$ python -q
>>> import numpy as np
>>> np.set_printoptions(precision=1, suppress=True, linewidth=200, floatmode="fixed")
>>> def tidy(a):
...     return np.round(a, 1) + 0
... 
>>> feats = np.load("data.npy")
>>> print(feats)
[[ 0.3 -2.2  0.0  1.7 -0.5]
 [ 0.3 -0.1 -1.5 -0.8 -1.8]
 [-1.7 -1.0  4.0 -0.1 -0.2]
 [ 0.5  0.7 -2.5 -0.7 -1.1]]
>>> M2 = np.array([[4, 1], [5, 0]])
>>> basis = np.kron(M2, feats)
>>> tidy(np.linalg.norm(basis, 2)), tidy(np.linalg.norm(M2, 2) * np.linalg.norm(feats, 2))
(np.float64(35.3), np.float64(35.3))
>>> np.linalg.matrix_rank(basis)
np.int64(8)
>>> G = feats.T @ feats
>>> tidy(np.trace(G)), tidy((feats ** 2).sum())
(np.float64(42.9), np.float64(42.9))
>>> np.linalg.matrix_rank(G)
np.int64(4)
>>> print(tidy(np.linalg.svd(feats, compute_uv=False) ** 2))
[30.2  8.0  4.7  0.0]
>>> tidy(np.linalg.eigvalsh(G)[::-1])
array([30.2,  8.0,  4.7,  0.0,  0.0])
>>> M2 = np.array([[1, 1], [-1, -2], [0, 2], [-2, 0], [0, -1]])
>>> np.linalg.matrix_rank(np.vstack([feats, M2.T]))
np.int64(5)
>>> M2 @ feats
Traceback (most recent call last):
  File "<python-input-16>", line 1, in <module>
    M2 @ feats
    ~~~^~~~~~~
ValueError: matmul: Input operand 1 has a mismatch in its core dimension 0, with gufunc signature (n?,k),(k,m?)->(n?,m?) (size 4 is different from 2)
>>> E = np.loadtxt("out6.csv", delimiter=",")
>>> E
array([[ 3.1,  3.0,  0.0, -1.0,  1.0,  2.0],
       [ 0.0,  2.1, -2.0, -3.0,  1.0, -1.0],
       [-2.0,  3.0, -1.9,  1.0, -3.0,  3.0],
       [ 3.0, -2.0,  1.0,  0.1, -1.0,  3.0],
       [ 1.0, -1.0, -3.0, -3.0,  0.1,  0.0],
       [ 3.0,  3.0,  0.0, -1.0,  1.0,  2.1]])
>>> u, g = feats[2], feats[0]
>>> tidy(u @ g)
np.float64(1.6)
>>> tidy(u @ u)
np.float64(19.9)
>>> p = (u @ g) / (u @ u) * u
>>> print(tidy(np.linalg.norm(u + g) ** 2 + np.linalg.norm(u - g) ** 2))
56.0
